$ python -q
>>> import numpy as np
>>> import numpy.linalg as la
>>> np.set_printoptions(precision=3, suppress=True, linewidth=140)
>>> X = np.loadtxt("arr.csv", delimiter=",")
>>> print(X)
[[  9.  -7.  -1.   5.]
 [ 12. -10.   0.   6.]
 [ 20. -11.  -6.   7.]
 [ -8.   5.   2.  -5.]]
>>> Uu, sig = la.svd(X)
Traceback (most recent call last):
  File "<python-input-5>", line 1, in <module>
    Uu, sig = la.svd(X)
    ^^^^^^^
ValueError: too many values to unpack (expected 2)
>>> Uu, sig, Vh = la.svd(X, full_matrices=False)
>>> print(np.allclose(Uu * sig @ Vh, X))
True
>>> print(np.abs(Vh[0]))
[0.778 0.505 0.159 0.339]
>>> print(np.round(Uu.T @ Uu, 3) + 0)
[[1. 0. 0. 0.]
 [0. 1. 0. 0.]
 [0. 0. 1. 0.]
 [0. 0. 0. 1.]]
>>> print(np.round(Uu.T @ X @ Vh.T, 3) + 0)
[[33.702  0.     0.     0.   ]
 [ 0.     4.607  0.     0.   ]
 [ 0.     0.     1.715  0.   ]
 [ 0.     0.     0.     0.18 ]]
>>> print(np.cumsum(sig ** 2) / np.sum(sig ** 2))
[0.979 0.997 1.    1.   ]
>>> print(round(np.sqrt((sig ** 2).sum()), 3), round(la.norm(X), 3))
34.059 34.059
>>> O = X.astype(float).copy()
>>> for j in range(4):
...     O[:, j] -= O[:, :j] @ (O[:, :j].T @ O[:, j])
...     O[:, j] /= la.norm(O[:, j])
... 
>>> print(np.round(O.T @ X, 3) + 0)
[[ 26.249 -16.877  -5.524  11.315]
 [  0.      3.189  -3.208  -1.894]
 [  0.      0.      0.441  -1.301]
 [  0.      0.      0.      1.302]]
>>> print(np.round(O.T @ O, 3) + 0)
[[1. 0. 0. 0.]
 [0. 1. 0. 0.]
 [0. 0. 1. 0.]
 [0. 0. 0. 1.]]
>>> data = np.loadtxt("case18.csv", delimiter=",")
>>> print(data)
[[-0.4  0.6  0.8 -1.6 -1.4 -0.6  1.   0.6 -1.5 -1.4  1.3 -2.1  1.3]
 [ 0.9 -0.3  1.1 -0.5 -1.9 -0.9 -1.4 -0.7  1.2 -0.1  0.8  0.7  0.4]
 [-1.2 -0.1 -0.7 -1.7 -0.2  0.3  0.9 -0.9 -1.3 -0.6 -1.2  0.5  1.1]
 [ 0.5 -0.4 -0.5  2.   1.6 -0.9  0.2 -0.5  0.6  0.8  0.1 -1.5 -0.5]
 [ 0.9  0.9  0.9 -0.4  0.1  0.4  1.7  0.7 -0.9  2.5  1.4 -0.6  0.1]
 [-1.2 -1.6  0.5 -0.7  0.3 -1.9  0.8  1.1 -1.1  0.8  1.6 -1.5  0.1]
 [-2.5 -0.4  1.3  0.7  0.  -0.9 -0.5 -0.6 -1.6  2.   0.9  0.3  0.1]
 [-1.3 -0.4  0.7  0.7 -1.3  0.1  0.3  0.4  0.   0.3  0.3  0.6  1.2]
 [-1.7 -1.4 -0.6 -0.3  0.2 -0.4 -1.2  0.3  0.1 -0.1 -0.6 -0.7 -0.4]
 [ 0.6  0.3 -0.1 -0.5  1.2 -0.8  0.7 -0.9  0.7 -0.2 -0.9  1.  -0.7]
 [-0.3 -1.5  1.   0.2  0.4 -2.2 -0.4 -0.7 -1.3 -0.6 -0.1 -1.   0. ]
 [ 1.  -1.2  0.5  0.5  0.2  0.6 -1.3 -0.9  1.6  0.7  0.4 -0.1 -1. ]
 [ 0.8 -1.7 -0.4  0.3 -0.5 -0.7 -1.1  2.1  1.1  1.1  2.7  0.3 -1.1]
 [-2.8  0.4  1.1  0.  -1.   0.6  0.8 -0.8  0.2  0.  -0.3 -0.1 -0.3]
 [-0.4 -0.5  1.6 -0.1  1.6 -1.   0.3  0.9  0.6  0.2 -0.4 -0.9  0.9]
 [-0.5  1.7 -2.5 -2.1  2.2 -1.1  0.6  1.1 -1.3 -0.1  1.   0.7  0.3]
 [ 2.5 -4.  -1.  -7.  -0.5 -1.   0.5 -4.   0.5  4.5  4.5  4.  -6.5]
 [-1.  -1.8 -1.4 -0.8 -0.2  0.3 -0.1  0.1 -1.2  0.1  1.1  0.3  0.6]
 [ 1.9 -0.8 -0.1  0.  -0.7  1.8 -0.4  2.7  0.6 -1.4 -0.3  0.4  1.6]
 [ 2.4  0.3  0.3 -0.3  0.1  1.5 -1.1 -0.1 -0.8  1.8  0.5  1.8 -0.3]
 [-0.6 -1.   0.8  2.3  1.6  1.9  2.1  0.2  0.5 -0.6 -0.5 -1.6  0.5]
 [ 0.1  1.  -0.5 -0.6  0.1  3.  -2.2 -1.2 -0.8  0.   2.2 -0.7 -0.2]
 [ 0.  -0.7  0.7  0.  -0.1 -0.3 -0.8 -1.9  1.2 -0.4 -0.6 -1.  -2. ]
 [-0.1 -1.8  1.4  0.   0.2 -0.9  0.4 -0.8 -1.1 -0.6  1.3 -3.3  1.1]
 [ 0.5 -1.1 -0.6 -0.7  0.5 -0.7  0.  -0.8 -1.3 -0.5  1.4  1.1  0.1]
 [ 1.   1.  -0.6  0.1 -1.3  1.1 -0.5  0.7  1.9 -3.   1.1 -2.3 -0.3]
 [ 0.   1.4 -0.8  0.6 -0.9  0.1 -0.2 -0.3  0.4  1.3 -1.2 -0.3 -1.8]
 [ 0.6  0.3  0.9  0.5 -2.  -0.8 -0.3  0.1  1.5  0.3 -1.  -0.5 -0.5]]
>>> Z = data[[7, 1]].astype(float)
>>> for _ in range(7):
...     idx = la.norm(data[:, None] - Z, axis=-1).argmin(axis=1)
...     Z = np.array([data[idx == j].mean(axis=0) for j in range(2)])
... 
>>> print(idx)
[0 1 0 0 0 0 0 0 0 0 0 1 1 0 0 0 1 0 0 1 0 1 1 0 0 1 1 1]
>>> print(Z[1] - Z[0])
[ 1.463  0.104 -0.18  -0.473 -0.963  0.593 -1.24  -0.737  1.297  0.587  0.601  0.657 -1.724]
>>> print(np.abs(Z[1] - Z[0]).argmax())
12
